>>> import numpy as np
>>> from numpy import linalg as LA
>>> np.set_printoptions(suppress=True, linewidth=140)
>>> def tidy(a):
...     return np.round(a, 2) + 0
... 
>>> X = np.loadtxt("dump.csv", delimiter=",")
>>> X
array([[-41.54,   0.08,  -0.84, -57.78],
       [-39.27,   0.17,   1.06, -58.6 ],
       [-41.18,   0.01,  -0.38, -60.89],
       [-40.03,   0.85,  -0.36, -59.81],
       [-41.3 ,   0.29,  -0.52, -59.57],
       [-40.18,   0.15,  -0.7 , -59.22],
       [-39.14,  -0.61,  -0.95, -58.89],
       [-40.43,  -0.67,   1.47, -59.67],
       [-38.51,  -0.68,  -1.95, -59.19],
       [-39.35,  -0.03,  -0.93, -59.14],
       [-40.75,   1.59,  -0.6 , -61.8 ],
       [-39.58,  -0.58,  -0.97, -60.38],
       [-37.93,  -0.11,   0.55, -58.81],
       [-39.04,   0.24,  -0.19, -58.08],
       [-40.69,  -0.39,   0.78, -59.22],
       [-39.32,  -0.13,   1.64, -58.68],
       [-39.35,  -1.49,  -1.91, -59.44],
       [-40.1 ,   0.45,   0.9 , -59.88],
       [-40.74,  -1.04,  -1.13, -61.8 ],
       [-39.06,   0.1 ,   2.22, -59.34],
       [-39.88,   0.14,   0.22, -59.82],
       [-41.87,  -0.59,   0.29, -61.3 ],
       [-39.75,   0.09,  -0.95, -61.37],
       [-39.45,  -1.61,   0.47, -58.95],
       [-39.41,   0.56,  -0.02, -60.21],
       [-41.38,   1.86,   0.21, -60.72],
       [-39.51,  -0.16,   0.05, -61.91],
       [-40.67,  -1.62,  -0.57, -60.68],
       [-40.65,  -0.44,   0.6 , -61.08],
       [-39.87,  -1.61,   0.01, -61.05],
       [-41.07,   0.8 ,   0.68, -59.55]])
>>> x0 = np.array([0, 1, 5, 4])
>>> target = X @ x0
>>> tidy(LA.pinv(X) @ X)
array([[1., 0., 0., 0.],
       [0., 1., 0., 0.],
       [0., 0., 1., 0.],
       [0., 0., 0., 1.]])
>>> rng = np.random.default_rng(6)
>>> target = target + 0.3 * rng.normal(size=31)
>>> tidy(target)
array([-234.92, -228.4 , -246.22, -240.23, -240.29, -239.82, -240.72, -231.55, -247.1 , -241.07, -248.56, -247.27, -232.85, -232.92,
       -233.54, -226.27, -248.41, -234.03, -253.9 , -225.74, -238.31, -244.58, -250.12, -234.98, -240.86, -240.49, -247.44, -247.45,
       -241.4 , -245.64, -233.91])
>>> b, *_ = LA.lstsq(X, target)
>>> tidy(LA.norm(target - X @ b))
np.float64(1.73)
>>> tidy(b)
array([-0.04,  0.92,  5.08,  4.03])
>>> cov = np.cov(X, rowvar=False)
>>> np.argwhere(np.triu(np.abs(np.corrcoef(X.T)) > 0.8, 1))
array([], shape=(0, 2), dtype=int64)
>>> tidy(X.std(axis=0))
array([0.93, 0.82, 0.96, 1.1 ])
>>> tidy(LA.eigvalsh(cov)[::-1])
array([1.54, 1.05, 0.67, 0.52])
>>> np.median(X, axis=0)
array([-39.88,  -0.03,  -0.02, -59.67])
>>> cov.shape
(4, 4)
>>> tidy(cov)
array([[ 0.89, -0.17,  0.  ,  0.4 ],
       [-0.17,  0.7 ,  0.15, -0.01],
       [ 0.  ,  0.15,  0.95,  0.16],
       [ 0.4 , -0.01,  0.16,  1.25]])
>>> tidy(np.corrcoef(X[:, 3], X[:, 0])[0, 1])
np.float64(0.38)
>>> np.argsort(-X.std(axis=0).round(6), kind="stable")
array([3, 2, 0, 1])
>>> d = LA.norm(X[:, None] - X[None], axis=-1)
>>> d.shape
(31, 31)
>>> d[25].round(6).argsort(kind="stable")[:4]
array([25, 10, 30,  2])
>>> tidy(d[:5, :5])
array([[0.  , 3.07, 3.17, 2.69, 1.85],
       [3.07, 0.  , 3.32, 2.13, 2.75],
       [3.17, 3.32, 0.  , 1.79, 1.36],
       [2.69, 2.13, 1.79, 0.  , 1.42],
       [1.85, 2.75, 1.36, 1.42, 0.  ]])
>>> LA.matrix_rank(d ** 2)
np.int64(6)
>>> tidy(LA.norm(X, 1)), tidy(LA.norm(X, np.inf))
(np.float64(1856.83), np.float64(104.74))
>>> tidy(LA.norm(X[30] - X[7]))
np.float64(1.79)
>>> tidy(LA.norm(X) ** 2 / LA.norm(X, 2) ** 2)
np.float64(1.0)
>>> tidy(X[30] @ X[7])
np.float64(5214.27)
>>> LA.norm(X, axis=1).argmax()
np.int64(21)
>>> tidy(LA.norm(X[30], 1)), tidy(LA.norm(X[30], np.inf))
(np.float64(102.1), np.float64(59.55))
